$ ipython --no-banner

In [1]: import numpy as np

In [2]: import numpy.linalg as la

In [3]: np.set_printoptions(precision=1, suppress=True, linewidth=200, legacy="1.25")

In [4]: def rd(a):
   ...:     return np.round(a, 1) + 0
   ...: 

In [5]: F = np.load("m.npy")

In [6]: F
Out[6]: 
array([[2., 5., 0., 0.],
       [5., 3., 5., 0.],
       [0., 5., 0., 5.],
       [0., 0., 5., 3.]])

In [7]: gram = F.T @ F

In [8]: np.trace(gram), (F ** 2).sum()
Out[8]: (172.0, 172.0)

In [9]: rd(la.eigvalsh(gram)[::-1])
Out[9]: array([100.1,  41.9,  29.1,   0.9])

In [10]: gram
Out[10]: 
array([[29., 25., 25.,  0.],
       [25., 59., 15., 25.],
       [25., 15., 50., 15.],
       [ 0., 25., 15., 34.]])

In [11]: np.diag(gram)
Out[11]: array([29., 59., 50., 34.])

In [12]: rng = np.random.default_rng(670775)

In [13]: idx = rng.permutation(4)

In [14]: other = F[:, idx] * rng.choice([-1, 1], 4)

In [15]: other
Out[15]: 
array([[-0., -5.,  2., -0.],
       [-0., -3.,  5., -5.],
       [-5., -5.,  0., -0.],
       [-3., -0.,  0., -5.]])

In [16]: Uu, _, Vt = la.svd(F.T @ other)

In [17]: rd(la.lstsq(F, other)[0])
Out[17]: 
array([[ 0.,  0.,  1.,  0.],
       [ 0., -1.,  0.,  0.],
       [ 0.,  0.,  0., -1.],
       [-1.,  0.,  0.,  0.]])

In [18]: rd(Uu @ Vt)
Out[18]: 
array([[ 0.,  0.,  1.,  0.],
       [ 0., -1.,  0.,  0.],
       [ 0.,  0.,  0., -1.],
       [-1.,  0.,  0.,  0.]])

In [19]: idx
Out[19]: array([3, 1, 0, 2])

In [20]: vec = np.array([1, 2, 1, 1])

In [21]: target = F @ vec

In [22]: target
Out[22]: array([12., 16., 15.,  8.])

In [23]: rd(la.solve(F, target + F[:, 3]))
Out[23]: array([1., 2., 1., 2.])

In [24]: rd(la.solve(F, target))
Out[24]: array([1., 2., 1., 1.])

In [25]: idx = rng.permutation(4)

In [26]: idx
Out[26]: array([3, 0, 1, 2])

In [27]: other = F[idx][:, idx]

In [28]: other
Out[28]: 
array([[3., 0., 0., 5.],
       [0., 2., 5., 0.],
       [0., 5., 3., 5.],
       [5., 0., 5., 0.]])
